% python3 -q
>>> import numpy as np
>>> from numpy import linalg as LA
>>> np.set_printoptions(precision=2, suppress=True, linewidth=100, legacy="1.25")
>>> q, _ = LA.qr(np.array([[0.2, -0.1, -0.6, 1.7, 0.2, 0.4, 1.4],
...     [-1.1, 0.4, -2.1, -0.7, 0.5, -0.1, 0.0],
...     [3.0, 0.1, 0.0, -0.7, -0.6, 2.1, 0.5],
...     [-0.8, 0.2, 0.1, -0.4, 0.9, -0.3, 0.7],
...     [-0.6, -0.5, 0.3, -1.8, -1.1, -0.3, 0.9],
...     [-0.1, 1.6, 1.5, 0.0, 1.2, -0.1, 1.3],
...     [0.6, 2.5, 1.2, -0.3, -1.3, -1.8, 0.1]]))
>>> F = q[:, :6]
>>> F
array([[-0.06,  0.04, -0.24,  0.61, -0.17, -0.54],
       [ 0.32, -0.17, -0.85, -0.28,  0.15, -0.15],
       [-0.88,  0.08, -0.22, -0.3 ,  0.24, -0.08],
       [ 0.23, -0.1 ,  0.06, -0.13,  0.4 ,  0.37],
       [ 0.18,  0.14,  0.25, -0.66, -0.32, -0.54],
       [ 0.03, -0.53,  0.32,  0.05,  0.6 , -0.47],
       [-0.18, -0.8 , -0.02, -0.07, -0.52,  0.17]])
>>> vec = np.array([-3, -1, 1, 2, -1, 1])
>>> target = F @ vec
>>> np.round(LA.pinv(F) @ F, 2) + 0
array([[1., 0., 0., 0., 0., 0.],
       [0., 1., 0., 0., 0., 0.],
       [0., 0., 1., 0., 0., 0.],
       [0., 0., 0., 1., 0., 0.],
       [0., 0., 0., 0., 1., 0.],
       [0., 0., 0., 0., 0., 1.]])
>>> LA.solve(F.T @ F, F.T @ target)
array([-3., -1.,  1.,  2., -1.,  1.])
>>> LA.lstsq(F, target)[0]
array([-3., -1.,  1.,  2., -1.,  1.])
>>> rng = np.random.default_rng(2207)
>>> target = target + 0.3 * rng.normal(size=7)
>>> target
array([ 0.61, -2.43,  2.01, -1.02, -2.36, -0.26,  2.07])
>>> beta, *_ = LA.lstsq(F, target)
>>> round(float(LA.norm(target - F @ beta)), 2)
0.19
>>> [round(float(LA.norm(LA.solve(F.T @ F + lam * np.eye(6), F.T @ target))), 2) for lam in (0, 1, 10, 100)]
[4.61, 2.3, 0.42, 0.05]
>>> np.round(F.T @ (target - F @ beta), 2) + 0
array([0., 0., 0., 0., 0., 0.])
>>> F.sum(axis=1)
array([-0.35, -0.98, -1.15,  0.84, -0.94, -0.02, -1.42])
>>> round(float(LA.norm(F)), 2)
2.45
>>> LA.matrix_rank(F)
6
>>> X = np.load("mat.npy")
>>> X
array([[-1.3 ,  0.2 , -3.54, -1.2 ],
       [ 0.2 , -0.3 ,  0.39, -0.4 ],
       [-0.1 ,  0.9 , -0.84,  0.8 ],
       [-0.1 , -0.3 , -0.15,  0.9 ],
       [-1.6 , -0.5 , -4.64,  0.4 ],
       [ 0.3 , -0.3 ,  1.2 ,  0.3 ],
       [-0.3 ,  0.2 , -1.27,  1.3 ],
       [ 0.6 , -0.4 ,  1.61, -1.3 ],
       [ 1.5 , -0.2 ,  4.37,  0.1 ],
       [ 0.3 ,  0.3 ,  0.75, -0.1 ],
       [-0.6 , -1.6 , -1.92,  0.3 ],
       [-0.5 , -0.1 , -1.43,  0.4 ],
       [ 1.1 ,  0.3 ,  3.44,  0.4 ],
       [-0.1 , -0.4 , -0.59, -0.4 ]])
>>> Xc = (X - X.mean(axis=0)) / X.std(axis=0)
>>> Xc.std(axis=0)
array([1., 1., 1., 1.])
>>> beta = LA.lstsq(np.delete(Xc, 1, axis=1), Xc[:, 1])[0]
>>> beta
array([ 1.41, -1.24,  0.12])
>>> round(float(1 - np.var(Xc[:, 1] - np.delete(Xc, 1, axis=1) @ beta)), 2)
0.07
>>> np.abs(beta).argmax()
0
>>> X.sum(axis=1)
array([-5.84, -0.11,  0.76,  0.35, -6.34,  1.5 , -0.07,  0.51,  5.77,  1.25, -3.82, -1.63,  5.24,
       -1.49])
>>> X.sum(axis=0)
array([-0.6 , -2.2 , -2.62,  1.5 ])
>>> np.count_nonzero(X)
56
>>> LA.svd(X, compute_uv=False)
array([9.34, 2.71, 2.06, 0.3 ])
>>> np.abs(X).max()
4.64
>>> J = np.load("m.npy")
>>> J
array([[ 1.88, -1.27,  0.92, -1.08, -1.36],
       [ 0.63,  2.04,  0.29,  1.15, -1.75],
       [ 0.94,  1.03,  1.97, -0.13,  1.78],
       [ 2.04,  0.07, -1.84,  0.7 ,  0.97],
       [ 0.  , -1.48,  0.9 ,  2.45,  0.04]])
>>> P = np.triu(np.array([[-1, 2, 0, -3, -1],
...     [-2, -2, -3, 3, -2],
...     [-1, 0, -3, 2, 2],
...     [3, 1, -2, 1, -1],
...     [2, 1, -1, -3, -1]]), 1) + np.eye(5)
>>> A2 = P @ J @ LA.inv(P)
>>> round(np.trace(A2), 2), round(np.trace(J), 2)
(6.63, 6.63)
>>> LA.matrix_rank(A2)
5
>>> round(LA.det(A2), 2)
-243.0
>>> round(np.einsum("ij,ji->", J, J), 2)
22.15
>>> round(float(LA.det(J.T)), 2)
-243.0
>>> np.round(LA.det(2 * J), 2), round(LA.det(J), 2)
(-7776.0, -243.0)
>>> LA.eigvals(J)
array([-3.  +0.j  ,  1.82+2.39j,  1.82-2.39j,  3.  +0.15j,  3.  -0.15j])
>>> round(float(np.einsum("ii->", J)), 2)
6.63
>>> np.kron(np.eye(2, dtype=int), J)
array([[ 1.88, -1.27,  0.92, -1.08, -1.36,  0.  , -0.  ,  0.  , -0.  , -0.  ],
       [ 0.63,  2.04,  0.29,  1.15, -1.75,  0.  ,  0.  ,  0.  ,  0.  , -0.  ],
       [ 0.94,  1.03,  1.97, -0.13,  1.78,  0.  ,  0.  ,  0.  , -0.  ,  0.  ],
       [ 2.04,  0.07, -1.84,  0.7 ,  0.97,  0.  ,  0.  , -0.  ,  0.  ,  0.  ],
       [ 0.  , -1.48,  0.9 ,  2.45,  0.04,  0.  , -0.  ,  0.  ,  0.  ,  0.  ],
       [ 0.  , -0.  ,  0.  , -0.  , -0.  ,  1.88, -1.27,  0.92, -1.08, -1.36],
       [ 0.  ,  0.  ,  0.  ,  0.  , -0.  ,  0.63,  2.04,  0.29,  1.15, -1.75],
       [ 0.  ,  0.  ,  0.  , -0.  ,  0.  ,  0.94,  1.03,  1.97, -0.13,  1.78],
       [ 0.  ,  0.  , -0.  ,  0.  ,  0.  ,  2.04,  0.07, -1.84,  0.7 ,  0.97],
       [ 0.  , -0.  ,  0.  ,  0.  ,  0.  ,  0.  , -1.48,  0.9 ,  2.45,  0.04]])
>>> np.round(J.T @ J, 2) + 0
array([[9., 0., 0., 0., 0.],
       [0., 9., 0., 0., 0.],
       [0., 0., 9., 0., 0.],
       [0., 0., 0., 9., 0.],
       [0., 0., 0., 0., 9.]])
>>> LA.norm(J, axis=0)
array([3., 3., 3., 3., 3.])
>>> round(float(J[:, 2] @ J[:, 1]), 2)
-0.0
>>> np.round(J @ J.T, 2) + 0
array([[9., 0., 0., 0., 0.],
       [0., 9., 0., 0., 0.],
       [0., 0., 9., 0., 0.],
       [0., 0., 0., 9., 0.],
       [0., 0., 0., 0., 9.]])
>>> u = np.array([-3, -1])
>>> np.convolve(J[2], u)
array([-2.83, -4.02, -6.93, -1.58, -5.21, -1.78])
>>> np.polyval(u, J[2])
array([-3.83, -4.08, -6.91, -0.61, -6.34])
>>> np.round(np.correlate(J[2], J[3], "full"), 2) + 0
array([ 0.91,  1.65,  0.89, -0.57,  0.  ,  3.72,  0.73, -0.14,  3.63])
>>> A2 = LA.inv(J)
>>> np.round(LA.det(J) * LA.det(A2), 2)
1.0
>>> np.round(LA.inv(A2), 2) + 0
array([[ 1.88, -1.27,  0.92, -1.08, -1.36],
       [ 0.63,  2.04,  0.29,  1.15, -1.75],
       [ 0.94,  1.03,  1.97, -0.13,  1.78],
       [ 2.04,  0.07, -1.84,  0.7 ,  0.97],
       [ 0.  , -1.48,  0.9 ,  2.45,  0.04]])
>>> A2.round(2) + 0
array([[ 0.21,  0.07,  0.1 ,  0.23,  0.  ],
       [-0.14,  0.23,  0.11,  0.01, -0.16],
       [ 0.1 ,  0.03,  0.22, -0.2 ,  0.1 ],
       [-0.12,  0.13, -0.01,  0.08,  0.27],
       [-0.15, -0.19,  0.2 ,  0.11,  0.  ]])
>>> (np.abs(A2) > 1e-9).astype(int)
array([[1, 1, 1, 1, 0],
       [1, 1, 1, 1, 1],
       [1, 1, 1, 1, 1],
       [1, 1, 1, 1, 1],
       [1, 1, 1, 1, 1]])
>>> round(float(LA.slogdet(J)[0]), 2)
-1.0
>>> np.allclose(A2, J.T)
False
